In [1]: import numpy as np

In [2]: from numpy import linalg as LA

In [3]: np.set_printoptions(precision=3, suppress=True, linewidth=140, legacy="1.25")

In [4]: m1 = np.load("out9.npy")

In [5]: m1
Out[5]: 
array([[ 2,  3,  4,  5],
       [ 6,  7,  8,  9],
       [10, 11, 12, 13]])

In [6]: Uu, sv, VT = LA.svd(m1)

In [7]: vecs = VT[:(sv > 1e-8).sum()]

In [8]: rng = np.random.default_rng(845)

In [9]: vec = m1[0] + -3 * m1[1] + rng.integers(2) * np.eye(4)[0]

In [10]: vec
Out[10]: array([-16., -18., -20., -22.])

In [11]: LA.matrix_rank(np.vstack([m1, vec]))
Out[11]: 2

In [12]: f = np.array([0, 3])

In [13]: np.cross(m1[2, :3], m1[0, :3])
Out[13]: array([  8, -16,   8])

In [14]: np.convolve(m1[2], f)
Out[14]: array([ 0, 30, 33, 36, 39])

In [15]: np.polyval(f, m1[2])
Out[15]: array([3, 3, 3, 3])

In [16]: np.correlate(m1[2], m1[0], "full")
Out[16]: array([ 50,  95, 134, 166, 110,  63,  26])

In [17]: np.array([np.convolve(row, f, "same") for row in m1])
Out[17]: 
array([[ 0,  6,  9, 12],
       [ 0, 18, 21, 24],
       [ 0, 30, 33, 36]])

In [18]: M = np.loadtxt("w.csv", delimiter=",")

In [19]: M
Out[19]: 
array([[-2.,  0., -1., -1.,  1.,  0., -2.],
       [ 0.,  1.,  0.,  0.,  0.,  0., -1.],
       [ 0.,  2.,  1., -2.,  1.,  2.,  1.],
       [-1.,  0.,  2.,  1.,  2.,  0., -2.],
       [-2., -2., -1., -1.,  1.,  0.,  0.]])

In [20]: LA.lstsq(M[:-1].T, M[-1])[2]
Out[20]: 4

In [21]: np.round(np.trace(LA.pinv(M) @ M), 3)
Out[21]: 4.0

In [22]: np.allclose(M[:-1].T @ LA.lstsq(M[:-1].T, M[-1])[0], M[-1])
Out[22]: True
